$ python3 -q
>>> import numpy as np
>>> import numpy.linalg as la
>>> np.set_printoptions(precision=1, suppress=True, linewidth=100, sign=" ")
>>> mat = np.loadtxt("block14.csv", delimiter=",")
>>> mat
array([[  0.,  -2.,   0.,   0.,   1.,   1.,   2.,   0.,  -2.,  -1.,   1.,   1.,  -2.,   1.],
       [  2.,  -4.,   0.,  -1.,   2.,   3.,   3.,   1.,   0.,  -3.,   0.,   3.,  -2.,   0.],
       [  1.,  -4.,   0.,  -3.,   1.,   1.,   2.,   1.,   0.,  -2.,  -1.,   1.,  -2.,  -2.],
       [ -1.,  -3.,   2.,  -5.,   1.,   2.,   1.,   0.,   0.,  -2.,   0.,  -1.,  -4.,  -2.],
       [ -1.,  -5.,   2.,  -4.,   1.,   4.,   3.,  -2.,   1.,  -1.,  -2.,   0.,  -6.,  -2.],
       [  0.,  -4.,   1.,  -3.,   3.,   5.,   3.,  -2.,   2.,  -1.,   0.,  -1.,  -8.,  -4.],
       [  2.,  -2.,   1.,  -1.,   1.,   6.,   3.,  -1.,   3.,  -3.,   0.,  -3.,  -9.,  -2.],
       [  3.,   0.,  -1.,  -2.,   1.,   8.,   1.,   0.,   4.,  -3.,   2.,  -2., -11.,   0.],
       [  1.,   1.,   0.,  -4.,   3.,   7.,   3.,   0.,   3.,  -2.,   4.,  -4., -13.,  -1.],
       [  1.,  -1.,   1.,  -4.,   1.,   5.,   3.,   2.,   5.,  -1.,   2.,  -3., -13.,  -2.],
       [  3.,  -2.,   3.,  -6.,   0.,   3.,   3.,   2.,   3.,  -2.,   1.,  -5., -11.,  -2.],
       [  5.,  -1.,   4.,  -6.,   1.,   4.,   3.,   3.,   5.,  -1.,   0.,  -4.,  -9.,  -3.],
       [  3.,  -3.,   6.,  -5.,  -1.,   2.,   2.,   5.,   4.,  -1.,   0.,  -5., -10.,  -1.],
       [  3.,  -3.,   7.,  -3.,   1.,   0.,   0.,   6.,   5.,   1.,   0.,  -7., -12.,  -3.],
       [  4.,  -2.,   7.,  -5.,   0.,   0.,   1.,   4.,   7.,  -1.,  -2.,  -7., -11.,  -1.],
       [  4.,  -2.,   9.,  -7.,  -2.,   2.,   0.,   4.,   6.,   0.,  -4.,  -8.,  -9.,  -3.],
       [  6.,  -1.,   9.,  -7.,  -1.,   4.,  -1.,   3.,   6.,   2.,  -4.,  -6.,  -9.,  -5.],
       [  7.,   1.,   9.,  -7.,   1.,   6.,  -2.,   1.,   8.,   3.,  -3.,  -6., -11.,  -4.],
       [  8.,   3.,   7.,  -8.,   0.,   4.,  -1.,  -1.,   7.,   3.,  -4.,  -8., -10.,  -3.],
       [ 10.,   1.,   7., -10.,   2.,   4.,  -1.,   1.,   9.,   5.,  -2.,  -7.,  -9.,  -5.],
       [  8.,   3.,   9.,  -8.,   0.,   2.,  -3.,   3.,  11.,   4.,   0.,  -8.,  -9.,  -5.],
       [ 10.,   3.,   7.,  -6.,  -2.,   1.,  -1.,   4.,   9.,   4.,   1.,  -8.,  -7.,  -4.],
       [  9.,   5.,   8.,  -8.,  -1.,   2.,   0.,   6.,   8.,   4.,   1.,  -6.,  -9.,  -2.],
       [  9.,   4.,  10.,  -8.,  -2.,   2.,   1.,   6.,   9.,   3.,   1.,  -4., -11.,  -1.],
       [  8.,   3.,  12.,  -9.,  -3.,   0.,   3.,   4.,  11.,   2.,  -1.,  -6., -11.,  -3.],
       [  8.,   3.,  13.,  -8.,  -1.,  -1.,   3.,   3.,  11.,   2.,  -3.,  -7., -10.,  -4.],
       [ 10.,   4.,  14., -10.,   1.,  -2.,   5.,   2.,   9.,   0.,  -1.,  -7.,  -9.,  -5.],
       [  8.,   3.,  14., -11.,   1.,  -2.,   3.,   3.,   9.,   2.,  -3.,  -5.,  -7.,  -6.],
       [  9.,   4.,  13., -13.,   1.,  -3.,   2.,   5.,  11.,   2.,  -3.,  -6.,  -9.,  -8.],
       [ 10.,   6.,  13., -13.,   1.,  -1.,   0.,   6.,   9.,   1.,  -2.,  -6.,  -9.,  -7.],
       [ 11.,   5.,  13., -15.,  -1.,  -3.,   1.,   8.,  11.,  -1.,  -1.,  -5.,  -8.,  -5.],
       [ 10.,   4.,  14., -15.,  -3.,  -2.,  -1.,   8.,  13.,  -1.,  -2.,  -5., -10.,  -3.],
       [ 12.,   2.,  16., -13.,  -4.,   0.,  -1.,   7.,  11.,   0.,  -4.,  -6., -12.,  -2.],
       [ 14.,   4.,  18., -15.,  -3.,   0.,  -1.,   5.,  11.,   1.,  -5.,  -5., -11.,  -3.],
       [ 12.,   3.,  18., -15.,  -1.,   1.,  -3.,   7.,  13.,   2.,  -7.,  -6., -10.,  -5.],
       [ 13.,   5.,  17., -17.,  -2.,   0.,  -4.,   5.,  12.,   0.,  -8.,  -8., -11.,  -4.],
       [ 15.,   7.,  16., -16.,  -3.,   0.,  -2.,   6.,  14.,   1.,  -7.,  -7., -10.,  -3.],
       [ 16.,   7.,  16., -17.,  -4.,  -2.,  -4.,   8.,  12.,   3.,  -7.,  -8.,  -8.,  -3.],
       [ 17.,   5.,  18., -19.,  -6.,  -3.,  -5.,   6.,  10.,   5.,  -9.,  -7.,  -6.,  -2.],
       [ 19.,   4.,  17., -21.,  -8.,  -1.,  -6.,   5.,  12.,   3., -10.,  -9.,  -5.,  -2.],
       [ 18.,   3.,  18., -22.,  -9.,  -3.,  -8.,   5.,  11.,   4.,  -8.,  -9.,  -4.,   0.],
       [ 19.,   4.,  20., -23., -10.,  -3.,  -9.,   6.,  10.,   4.,  -9.,  -7.,  -4.,   1.],
       [ 21.,   6.,  21., -22., -11.,  -4.,  -9.,   7.,  12.,   3., -10.,  -6.,  -6.,   2.],
       [ 20.,   7.,  23., -20., -11.,  -5.,  -8.,   5.,  14.,   3., -12.,  -8.,  -6.,   2.],
       [ 21.,   6.,  22., -21., -13.,  -5.,  -7.,   3.,  16.,   2., -14., -10.,  -8.,   3.],
       [ 22.,   6.,  23., -21., -14.,  -5.,  -5.,   5.,  17.,   4., -15., -11., -10.,   3.],
       [ 23.,   6.,  23., -21., -15.,  -5.,  -4.,   6.,  16.,   2., -15., -12.,  -8.,   2.],
       [ 23.,   7.,  24., -19., -14.,  -6.,  -5.,   5.,  17.,   0., -15., -11., -10.,   3.]])
>>> M2 = np.c_[mat[:, :8] @ np.array([[1, 1, 3, 3, 3, 1, 0, 2],
...     [2, 3, 0, 0, 2, 1, 2, 2],
...     [3, 0, 3, 0, 0, 0, 2, 0],
...     [1, 3, 2, 0, 2, 3, 3, 2],
...     [3, 1, 1, 1, 2, 0, 0, 2],
...     [0, 3, 2, 0, 2, 0, 2, 0],
...     [1, 2, 2, 2, 3, 2, 1, 1],
...     [0, 3, 1, 0, 2, 3, 1, 1]]), np.array([1, 2, -3, -1, -1, -3, -1, -2, 0, -3, 0, -3, -3, 0, -3, 0, 3, -1, 2, -2, 3, -1, -1, -2, -2, -3, -3, 1, -3, -3, 0, -2, -2, 0, 1, -1, -2, 2, 2, 0, -2, 1, 0, 1, 2, -3, 1, 2])]
>>> M2
array([[  1.,   2.,   7.,   5.,   6.,   2.,   0.,   0.,   1.],
       [  2.,   7.,  19.,  14.,  17.,   4.,  -1.,   2.,   2.],
       [ -5.,  -9.,   5.,   8.,   1.,  -5., -12.,  -7.,  -3.],
       [ -2., -16.,   0.,   0., -10., -17., -12., -15.,  -1.],
       [ -3., -15.,   8.,   4.,  -6., -18.,  -9., -17.,  -1.],
       [  4.,  -3.,  14.,   9.,   7., -13.,  -4.,  -7.,  -3.],
       [  6.,  15.,  25.,  13.,  21.,   0.,   9.,   2.,  -1.],
       [  2.,  24.,  21.,  12.,  26.,  -1.,   9.,   5.,  -2.],
       [ 11.,  22.,  18.,  12.,  26.,  -4.,   7.,   5.,   0.],
       [  4.,  14.,  17.,  10.,  18.,   0.,   3.,  -1.,  -3.],
       [  5.,   0.,  20.,  15.,  12.,  -5.,  -5.,  -5.,   0.],
       [ 15.,  12.,  33.,  22.,  26.,   1.,   2.,   4.,  -3.],
       [  9.,   3.,  29.,  12.,  11.,   4.,   2.,  -5.,  -3.],
       [ 18.,   4.,  31.,  10.,  11.,   9.,   5.,   2.,   0.],
       [ 17.,  -3.,  29.,  14.,   9.,   1.,   0.,  -1.,  -3.],
       [ 14.,  -7.,  31.,  10.,   2.,  -7.,   1., -10.,   0.],
       [ 20.,   0.,  39.,  15.,  11.,  -9.,   5.,  -4.,   3.],
       [ 30.,   7.,  44.,  18.,  19., -14.,  10.,   3.,  -1.],
       [ 26.,   0.,  34.,  22.,  17., -18.,   2.,   4.,   2.],
       [ 28.,  -2.,  40.,  30.,  23., -18.,  -6.,   6.,  -2.],
       [ 30.,   2.,  36.,  18.,  15., -10.,   4.,   6.,   3.],
       [ 24.,  12.,  41.,  26.,  27.,   5.,   7.,  13.,  -1.],
       [ 32.,  23.,  44.,  26.,  35.,   8.,  12.,  16.,  -1.],
       [ 34.,  21.,  51.,  27.,  34.,   9.,  15.,  13.,  -2.],
       [ 35.,   5.,  49.,  27.,  23.,   2.,  10.,   5.,  -2.],
       [ 45.,   4.,  53.,  29.,  25.,   2.,  12.,  10.,  -3.],
       [ 58.,   3.,  61.,  41.,  35.,   0.,   9.,  17.,  -3.],
       [ 51.,  -6.,  50.,  31.,  21.,  -7.,   3.,   8.,   1.],
       [ 48.,  -7.,  44.,  32.,  21.,  -7.,  -4.,   9.,  -3.],
       [ 51.,   5.,  48.,  31.,  28.,  -5.,   3.,  14.,  -3.],
       [ 43.,  -3.,  45.,  34.,  24.,  -3.,  -6.,   9.,   0.],
       [ 35., -10.,  41.,  25.,  11.,  -9.,  -6.,  -1.,  -2.],
       [ 38.,  -6.,  59.,  30.,  17.,  -6.,   3.,   0.,  -2.],
       [ 51.,  -9.,  66.,  37.,  21., -14.,   3.,   4.,   0.],
       [ 51.,  -7.,  62.,  29.,  17., -15.,   3.,   2.,   1.],
       [ 47., -18.,  51.,  29.,   9., -26.,  -6.,  -1.,  -1.],
       [ 50.,  -1.,  60.,  38.,  27., -12.,   2.,  10.,  -2.],
       [ 45.,  -8.,  54.,  36.,  20., -12.,  -5.,   8.,   2.],
       [ 39., -32.,  51.,  35.,   2., -27., -16.,  -5.,   2.],
       [ 27., -40.,  49.,  37.,  -3., -37., -24., -13.,   0.],
       [ 21., -58.,  38.,  29., -22., -46., -33., -23.,  -2.],
       [ 25., -57.,  43.,  29., -22., -46., -30., -23.,   1.],
       [ 32., -47.,  52.,  34., -12., -36., -22., -14.,   0.],
       [ 42., -46.,  57.,  33., -12., -34., -13., -11.,   1.],
       [ 32., -57.,  53.,  36., -18., -41., -21., -18.,   2.],
       [ 35., -47.,  64.,  42.,  -7., -30., -15., -14.,  -3.],
       [ 34., -42.,  69.,  46.,  -1., -24., -13., -12.,   1.],
       [ 43., -40.,  72.,  45.,   0., -22.,  -7.,  -6.,   2.]])
>>> la.matrix_rank(M2)
np.int64(9)
